$ python3 -q
>>> import numpy as np
>>> import numpy.linalg as la
>>> np.set_printoptions(suppress=True, linewidth=160)
>>> J = np.load("x.npy")
>>> print(J)
[[ 4  4  4  4  4  4]
 [ 4  8  8  8  8  8]
 [ 4  8 12 12 12 12]
 [ 4  8 12 16 16 16]
 [ 4  8 12 16 20 20]
 [ 4  8 12 16 20 24]]
>>> r0, v = J[0], J[1]
>>> print(r0 @ v)
176
>>> pr = (r0 @ v) / (r0 @ r0) * r0
>>> print(round(float(la.norm(r0 + v) ** 2 + la.norm(r0 - v) ** 2), 2))
864.0
>>> print(la.matrix_rank(np.outer(r0, v)))
1
>>> print(np.outer(r0, v))
[[16 32 32 32 32 32]
 [16 32 32 32 32 32]
 [16 32 32 32 32 32]
 [16 32 32 32 32 32]
 [16 32 32 32 32 32]
 [16 32 32 32 32 32]]
>>> rng = np.random.default_rng(1721)
>>> idx = rng.permutation(6)
>>> print(idx)
[5 1 3 0 2 4]
>>> M2 = J[idx][:, idx]
>>> print(np.allclose(M2, J))
False
>>> print(np.round(np.sort(np.abs(la.eigvals(M2))), 2))
[ 1.06  1.28  1.78  3.1   7.95 68.83]
>>> print(np.trace(M2))
84
>>> print(round(la.det(M2), 2), round(la.det(J[idx]), 2))
4096.0 4096.0
>>> print(M2)
[[24  8 16  4 12 20]
 [ 8  8  8  4  8  8]
 [16  8 16  4 12 16]
 [ 4  4  4  4  4  4]
 [12  8 12  4 12 12]
 [20  8 16  4 12 20]]
>>> m1 = np.load("out18.npy")
>>> print(m1)
[[ -6   2  -8   6   0]
 [  0  -6  -2   4   6]
 [  0  -6  -2   4   6]
 [ -7 -11  -9   3  13]
 [  0   0   0   0   0]
 [ -7  -5  -7  -1   7]
 [  0   0   0   0   0]
 [  0   0   0   0   0]
 [  2   8  -5   5  -3]
 [  0   0   0   0   0]
 [ -7  -5  -7  -1   7]
 [  2   8  -5   5  -3]
 [  2   8  -5   5  -3]
 [ -7  -5  -7  -1   7]
 [ -6   2  -8   6   0]
 [  2   8  -5   5  -3]
 [ -1  -9   5   1   3]
 [  0   0   0   0   0]
 [ -4   4 -15  15   3]
 [  0  -6  -2   4   6]
 [  0   0   0   0   0]
 [  0   0   0   0   0]
 [ -7 -11  -9   3  13]]
>>> # row 2 repeats row 1
>>> print(la.cond(m1) > 100)
True
>>> print(round(np.log10(la.cond(m1))))
2
>>> print([round(float(x), 2) for x in la.svd(m1, compute_uv=False)[:3]])
[42.23, 32.49, 12.85]
>>> proj = m1 @ la.solve(m1.T @ m1, m1.T)
>>> print(round(float(np.trace(proj)), 2))
5.0
>>> print(np.round(la.eigvalsh(proj), 2) + 0)
[0. 0. 0. 0. 0. 0. 0. 0. 0. 0. 0. 0. 0. 0. 0. 0. 0. 0. 1. 1. 1. 1. 1.]
>>> print(np.round(np.diag(proj), 2))
[0.37 0.21 0.21 0.28 0.   0.23 0.   0.   0.22 0.   0.23 0.22 0.22 0.23 0.37 0.22 1.   0.   0.5  0.21 0.   0.   0.28]
>>> cen = (m1 - m1.mean(axis=0)) / m1.std(axis=0)
>>> print(np.round(cen.std(axis=0), 2))
[1. 1. 1. 1. 1.]
>>> b = la.lstsq(np.delete(cen, 3, axis=1), cen[:, 3])[0]
>>> print(round(1 - np.var(cen[:, 3] - np.delete(cen, 3, axis=1) @ b), 2))
1.0
>>> blk = np.stack([m1, 5 * m1, m1[::-1]])
>>> print(la.matrix_rank(blk.reshape(3, -1)))
2
>>> print(la.matrix_rank(blk))
[5 5 5]
>>> W0 = np.load("case17.npy")
>>> print(W0)
[[6. 8. 0.]
 [0. 6. 0.]
 [0. 0. 0.]]
>>> # splits into 2 blocks
>>> print((la.matrix_power((W0 != 0) + (W0.T != 0) + np.eye(3), 3) > 0).astype(int))
[[1 1 0]
 [1 1 0]
 [0 0 1]]
>>> print(round(float(la.det(W0)), 2))
0.0
>>> print(W0 @ W0)
[[36. 96.  0.]
 [ 0. 36.  0.]
 [ 0.  0.  0.]]
>>> arr = np.load("dump.npy")
>>> print(arr.round(2))
[[-0.79 -0.42]
 [ 0.29 -0.09]
 [-0.32  0.13]
 [-0.18 -0.31]
 [ 0.25 -0.45]
 [-0.29  0.71]]
>>> M2 = arr / la.norm(arr, axis=1)
Traceback (most recent call last):
  File "<python-input-45>", line 1, in <module>
    M2 = arr / la.norm(arr, axis=1)
         ~~~~^~~~~~~~~~~~~~~~~~~~~~
ValueError: operands could not be broadcast together with shapes (6,2) (6,) 
>>> M2 = arr / la.norm(arr, axis=1, keepdims=True)
>>> G = M2 @ M2.T
>>> print((np.abs(G) > 0.9).astype(int))
[[1 0 0 0 0 0]
 [0 1 1 0 0 0]
 [0 1 1 0 0 0]
 [0 0 0 1 0 0]
 [0 0 0 0 1 1]
 [0 0 0 0 1 1]]
>>> print((G - 2 * np.eye(6)).round(6).argmax(axis=1))
[3 4 5 0 1 2]
>>> print(G[4].round(2))
[-0.03  0.74 -0.78  0.5   1.   -0.99]
>>> print(round(np.degrees(np.arccos(np.clip(G[4, 0], -1, 1))), 2))
91.73
>>> cent = np.array([[-3, -3, 2, -1, -2], [-2, 3, 0, -3, 0]])
>>> data = np.repeat(cent, 26 // 2, axis=0)
>>> data = data + 0.02 * rng.normal(size=data.shape)
>>> print(data.round(2) + 0)
[[-3.   -3.    2.01 -0.98 -2.  ]
 [-3.04 -3.    1.98 -0.98 -2.05]
 [-3.02 -2.98  2.02 -0.97 -2.02]
 [-3.   -3.01  2.   -1.   -2.05]
 [-3.02 -3.01  1.97 -0.99 -2.  ]
 [-2.98 -3.04  2.02 -1.   -2.03]
 [-3.01 -3.02  1.99 -1.01 -2.02]
 [-2.98 -3.01  1.96 -1.01 -1.98]
 [-3.01 -2.99  2.01 -1.01 -1.96]
 [-2.98 -2.99  2.01 -1.02 -1.99]
 [-2.99 -3.03  2.   -1.   -2.  ]
 [-2.99 -3.    2.03 -1.01 -1.99]
 [-2.98 -3.01  1.98 -0.98 -2.02]
 [-1.99  2.99  0.02 -3.01  0.  ]
 [-1.99  2.99  0.02 -3.   -0.01]
 [-1.98  3.01 -0.03 -3.    0.01]
 [-1.99  3.02  0.   -2.95  0.01]
 [-2.04  3.    0.   -2.97  0.01]
 [-2.02  2.99  0.   -2.98  0.02]
 [-1.99  2.98 -0.03 -2.98  0.  ]
 [-1.98  3.    0.01 -3.04 -0.01]
 [-2.01  3.02 -0.04 -2.99  0.03]
 [-2.03  3.    0.03 -2.99  0.03]
 [-1.98  3.02  0.03 -2.99  0.01]
 [-1.99  3.02  0.   -2.97 -0.02]
 [-1.98  3.02  0.02 -3.   -0.02]]
>>> cen = (data - data.mean(axis=0)) / data.std(axis=0)
>>> print(np.argwhere(np.abs(cen) > 2))
[]
>>> b = la.lstsq(np.delete(cen, 4, axis=1), cen[:, 4])[0]
>>> print(np.round(1 - np.var(cen[:, 4] - np.delete(cen, 4, axis=1) @ b), 2))
1.0
>>> print(b.round(2))
[-0.07  0.69 -0.14 -0.24]
>>> mat = np.diag(np.array([1, 2, -2, -2, -2])) + -1 * np.eye(5, k=1) + -1 * np.eye(5, k=-1)
>>> print(mat)
[[ 1. -1.  0.  0.  0.]
 [-1.  2. -1.  0.  0.]
 [ 0. -1. -2. -1.  0.]
 [ 0.  0. -1. -2. -1.]
 [ 0.  0.  0. -1. -2.]]
>>> vals, evecs = la.eigh(mat)
>>> x0 = np.array([-2, 1, 1, -2, 3])
>>> print(np.round(la.eigvalsh(mat[1:, 1:]), 2))
[-3.46 -2.12 -0.67  2.25]
>>> print(np.round(evecs * np.maximum(vals, 0) @ evecs.T, 2) + 0)
[[ 1.02 -0.96  0.16 -0.01 -0.01]
 [-0.96  2.13 -0.49  0.12 -0.03]
 [ 0.16 -0.49  0.12 -0.03  0.01]
 [-0.01  0.12 -0.03  0.01  0.  ]
 [-0.01 -0.03  0.01  0.    0.  ]]
>>> print(np.abs(mat).sum(axis=1).max(), round(float(np.abs(vals).max()), 2))
4.0 3.47
>>> print(round(x0 @ mat @ x0 / (x0 @ x0), 2), np.round(vals[0], 2), np.round(vals[-1], 2))
-0.21 -3.47 2.78
>>> print(np.round(la.matrix_power(mat, 2), 2))
[[ 2. -3.  1.  0.  0.]
 [-3.  6.  0.  1.  0.]
 [ 1.  0.  6.  4.  1.]
 [ 0.  1.  4.  6.  4.]
 [ 0.  0.  1.  4.  5.]]
>>> print(np.allclose(mat, mat.T))
True
>>> print((mat + mat.T) / 2)
[[ 1. -1.  0.  0.  0.]
 [-1.  2. -1.  0.  0.]
 [ 0. -1. -2. -1.  0.]
 [ 0.  0. -1. -2. -1.]
 [ 0.  0.  0. -1. -2.]]
>>> print(np.allclose(mat @ mat.T, mat.T @ mat))
True
>>> assert mat == mat.T
Traceback (most recent call last):
  File "<python-input-73>", line 1, in <module>
    assert mat == mat.T
           ^^^^^^^^^^^^
ValueError: The truth value of an array with more than one element is ambiguous. Use a.any() or a.all()
>>> M = np.loadtxt("layer1.csv", delimiter=",")
>>> print(M.round(2) + 0)
[[ 0.48  5.2  -1.68  1.88]
 [-2.21  6.27 -0.06  1.33]
 [-1.38  6.99 -1.61  3.6 ]
 [-2.21  6.03  0.18  0.85]
 [-0.15  4.78 -0.63  0.41]
 [ 0.5   4.81 -1.32  1.13]
 [-1.52  7.08 -1.56  3.64]
 [-2.21  5.48  0.74 -0.26]
 [-1.07  4.67  0.4  -0.73]
 [-0.38  2.45  1.93 -4.49]
 [-0.32  5.15 -0.83  0.98]
 [-1.76  4.69  1.07 -1.38]
 [-1.52  6.83 -1.31  3.14]
 [-1.96  5.96  0.    0.96]
 [-1.23  8.29 -3.06  6.35]
 [-0.44  6.1  -1.66  2.77]
 [-1.54  5.2   0.34 -0.14]
 [-0.63  6.12 -1.49  2.61]
 [-0.57  6.33 -1.76  3.09]
 [-0.14  5.07 -0.93  1.01]
 [-1.28  6.11 -0.83  1.94]
 [-0.54  4.73 -0.19 -0.07]
 [-2.13  5.35  0.78 -0.43]
 [-0.76  5.36 -0.59  0.95]
 [-1.71  6.   -0.29  1.29]
 [ 0.01  5.73 -1.75  2.48]
 [-0.79  6.6  -1.81  3.41]
 [-2.46  5.55  0.91 -0.35]
 [ 1.64  5.74 -3.38  4.12]
 [-0.9   7.23 -2.33  4.56]]
>>> Uu, sigma, vt = la.svd(M)
>>> evecs = vt[:(sigma > 1e-8).sum()]
>>> x0 = M[15] + 5 * M[12] + rng.integers(2) * np.eye(4)[0]
>>> print(x0.round(2))
[-7.03 40.24 -8.21 18.46]
>>> print(np.round(evecs.T @ evecs, 2))
[[ 0.8  -0.04 -0.37 -0.16]
 [-0.04  0.99 -0.07 -0.03]
 [-0.37 -0.07  0.34 -0.29]
 [-0.16 -0.03 -0.29  0.87]]
>>> print(la.matrix_rank(np.vstack([M, x0])))
4
>>> F = np.load("run8.npy")
>>> print(F)
[[-4  0 -3  4 -4]
 [ 0 -4  3  0 -4]
 [-3  3 -6 -2  2]
 [ 4  0 -2  0  3]
 [-4 -4  2  3  0]]
>>> M2 = np.array([[-2, -4], [3, -4]])
>>> cent = np.kron(M2, F)
>>> print(round(la.norm(cent, 2), 2), round(float(la.norm(M2, 2) * la.norm(F, 2)), 2))
61.06 61.06
>>> print(cent)
[[  8   0   6  -8   8  16   0  12 -16  16]
 [  0   8  -6   0   8   0  16 -12   0  16]
 [  6  -6  12   4  -4  12 -12  24   8  -8]
 [ -8   0   4   0  -6 -16   0   8   0 -12]
 [  8   8  -4  -6   0  16  16  -8 -12   0]
 [-12   0  -9  12 -12  16   0  12 -16  16]
 [  0 -12   9   0 -12   0  16 -12   0  16]
 [ -9   9 -18  -6   6  12 -12  24   8  -8]
 [ 12   0  -6   0   9 -16   0   8   0 -12]
 [-12 -12   6   9   0  16  16  -8 -12   0]]
>>> idx = rng.permutation(5)
>>> M2 = F[:, idx] * rng.choice([-1, 1], 5)
>>> print(M2)
[[ 4  3  4  4  0]
 [ 0 -3  4  0 -4]
 [ 3  6 -2 -2  3]
 [-4  2 -3  0  0]
 [ 4 -2  0  3 -4]]
>>> Uu, _, vt = la.svd(F.T @ M2)
>>> print(idx)
[0 2 4 3 1]
>>> print(np.round(la.lstsq(F, M2)[0], 2) + 0)
[[-1.  0.  0.  0.  0.]
 [ 0.  0.  0.  0.  1.]
 [ 0. -1.  0.  0.  0.]
 [ 0.  0.  0.  1.  0.]
 [ 0.  0. -1.  0.  0.]]
>>> print(np.round(Uu @ vt, 2) + 0)
[[-1.  0.  0.  0.  0.]
 [ 0.  0.  0.  0.  1.]
 [ 0. -1.  0.  0.  0.]
 [ 0.  0.  0.  1.  0.]
 [ 0.  0. -1.  0.  0.]]
>>> print(round(float(la.det(M2.T)), 2))
3880.0
>>> print(np.round(la.eigvals(M2), 2))
[-9.51+0.j  -4.17+0.j   5.55+0.j   1.56+3.9j  1.56-3.9j]
>>> print(np.kron(np.eye(2, dtype=int), M2))
[[ 4  3  4  4  0  0  0  0  0  0]
 [ 0 -3  4  0 -4  0  0  0  0  0]
 [ 3  6 -2 -2  3  0  0  0  0  0]
 [-4  2 -3  0  0  0  0  0  0  0]
 [ 4 -2  0  3 -4  0  0  0  0  0]
 [ 0  0  0  0  0  4  3  4  4  0]
 [ 0  0  0  0  0  0 -3  4  0 -4]
 [ 0  0  0  0  0  3  6 -2 -2  3]
 [ 0  0  0  0  0 -4  2 -3  0  0]
 [ 0  0  0  0  0  4 -2  0  3 -4]]
>>> print(round(la.det(M2[::-1]), 2))
3880.0
>>> print(np.einsum("ii->", M2))
-5
>>> print(round(la.det(2 * M2), 2), round(float(la.det(M2)), 2))
124160.0 3880.0
